>>> import numpy as np
>>> np.set_printoptions(precision=2, suppress=True, linewidth=200, legacy="1.25")
>>> arr = np.load("mat.npy")
>>> arr
array([[ 5,  6,  7,  8,  9, 10, 11],
       [12, 13, 14, 15, 16, 17, 18],
       [19, 20, 21, 22, 23, 24, 25],
       [26, 27, 28, 29, 30, 31, 32],
       [33, 34, 35, 36, 37, 38, 39],
       [40, 41, 42, 43, 44, 45, 46],
       [47, 48, 49, 50, 51, 52, 53],
       [54, 55, 56, 57, 58, 59, 60]])
>>> rank = np.linalg.matrix_rank(arr)
>>> rank
2
>>> ns = np.linalg.svd(arr)[2][rank:].T
>>> print(np.allclose(arr @ ns, 0))
True
>>> np.linalg.matrix_rank(arr.T @ arr), np.linalg.matrix_rank(arr @ arr.T)
(2, 2)
>>> [int(np.linalg.matrix_rank(arr[:, :j + 1])) for j in range(7)]
[1, 2, 2, 2, 2, 2, 2]
>>> np.round(ns @ ns.T, 2) + 0
array([[ 0.54, -0.36, -0.25, -0.14, -0.04,  0.07,  0.18],
       [-0.36,  0.71, -0.21, -0.14, -0.07,  0.  ,  0.07],
       [-0.25, -0.21,  0.82, -0.14, -0.11, -0.07, -0.04],
       [-0.14, -0.14, -0.14,  0.86, -0.14, -0.14, -0.14],
       [-0.04, -0.07, -0.11, -0.14,  0.82, -0.21, -0.25],
       [ 0.07,  0.  , -0.07, -0.14, -0.21,  0.71, -0.36],
       [ 0.18,  0.07, -0.04, -0.14, -0.25, -0.36,  0.54]])
>>> [int(np.linalg.matrix_rank(np.delete(arr, i, axis=0))) for i in range(8)]
[2, 2, 2, 2, 2, 2, 2, 2]
>>> other = arr[0, 0] * arr[1:] - np.outer(arr[1:, 0], arr[0])
>>> other
array([[   0,   -7,  -14,  -21,  -28,  -35,  -42],
       [   0,  -14,  -28,  -42,  -56,  -70,  -84],
       [   0,  -21,  -42,  -63,  -84, -105, -126],
       [   0,  -28,  -56,  -84, -112, -140, -168],
       [   0,  -35,  -70, -105, -140, -175, -210],
       [   0,  -42,  -84, -126, -168, -210, -252],
       [   0,  -49,  -98, -147, -196, -245, -294]])
>>> np.flatnonzero(~other.round(6).any(axis=1))
array([], dtype=int64)
>>> arr[:, 0] / arr[0, 0]
array([ 1. ,  2.4,  3.8,  5.2,  6.6,  8. ,  9.4, 10.8])
